% python3 -q
>>> import numpy as np
>>> from numpy import linalg as LA
>>> np.set_printoptions(suppress=True, linewidth=120)
>>> F = np.load("w.npy")
>>> print(F)
[[2.25 1.76 4.5 ]
 [3.69 0.64 1.94]
 [4.   2.95 3.95]
 [3.5  2.55 4.05]
 [3.53 3.19 4.66]
 [5.04 1.49 1.45]
 [3.41 0.28 1.87]
 [5.29 2.49 2.19]
 [3.34 1.85 3.5 ]
 [4.03 1.96 2.94]
 [4.5  1.95 2.45]
 [3.   2.48 4.48]
 [3.87 2.58 3.7 ]
 [2.83 2.26 4.43]
 [2.04 2.05 5.01]
 [4.33 1.31 1.98]
 [4.13 3.13 4.  ]
 [3.72 3.49 4.77]
 [3.9  0.93 2.04]
 [3.13 2.26 4.13]
 [1.59 1.72 5.13]
 [4.44 2.26 2.83]
 [3.84 1.56 2.72]
 [3.18 1.63 3.45]
 [4.45 1.26 1.81]
 [4.9  1.69 1.8 ]
 [3.67 1.84 3.18]
 [3.55 2.53 3.98]
 [3.85 2.54 3.69]
 [3.03 1.18 3.15]
 [4.87 1.09 1.22]
 [5.15 1.23 1.08]
 [4.37 2.23 2.86]
 [2.43 0.7  3.26]]
>>> Xc = F - F.mean(axis=0)
>>> Uu, s, VT = LA.svd(Xc, full_matrices=False)
>>> print(np.abs(Uu[:, 0]).argmax())
31
>>> print(np.round(np.abs(VT[-1]), 2))
[0.58 0.58 0.58]
>>> print(s.round(2))
[8.19 4.7  0.02]
>>> print(np.round(VT[0] * np.sign(VT[0, np.abs(VT[0]).argmax()]), 2))
[-0.5   0.31  0.81]
>>> print(LA.matrix_rank(Xc))
3
>>> rng = np.random.default_rng(891446)
>>> z = rng.permutation(3)
>>> out = F[:, z] * rng.choice([-1, 1], 3)
>>> print(out)
[[ 2.25 -4.5  -1.76]
 [ 3.69 -1.94 -0.64]
 [ 4.   -3.95 -2.95]
 [ 3.5  -4.05 -2.55]
 [ 3.53 -4.66 -3.19]
 [ 5.04 -1.45 -1.49]
 [ 3.41 -1.87 -0.28]
 [ 5.29 -2.19 -2.49]
 [ 3.34 -3.5  -1.85]
 [ 4.03 -2.94 -1.96]
 [ 4.5  -2.45 -1.95]
 [ 3.   -4.48 -2.48]
 [ 3.87 -3.7  -2.58]
 [ 2.83 -4.43 -2.26]
 [ 2.04 -5.01 -2.05]
 [ 4.33 -1.98 -1.31]
 [ 4.13 -4.   -3.13]
 [ 3.72 -4.77 -3.49]
 [ 3.9  -2.04 -0.93]
 [ 3.13 -4.13 -2.26]
 [ 1.59 -5.13 -1.72]
 [ 4.44 -2.83 -2.26]
 [ 3.84 -2.72 -1.56]
 [ 3.18 -3.45 -1.63]
 [ 4.45 -1.81 -1.26]
 [ 4.9  -1.8  -1.69]
 [ 3.67 -3.18 -1.84]
 [ 3.55 -3.98 -2.53]
 [ 3.85 -3.69 -2.54]
 [ 3.03 -3.15 -1.18]
 [ 4.87 -1.22 -1.09]
 [ 5.15 -1.08 -1.23]
 [ 4.37 -2.86 -2.23]
 [ 2.43 -3.26 -0.7 ]]
>>> Uu, _, VT = LA.svd(F.T @ out)
>>> print(np.round(Uu @ VT, 2) + 0)
[[ 1.  0.  0.]
 [ 0.  0. -1.]
 [ 0. -1.  0.]]
>>> print(np.round(LA.lstsq(F, out)[0], 2) + 0)
[[ 1.  0.  0.]
 [ 0.  0. -1.]
 [ 0. -1.  0.]]
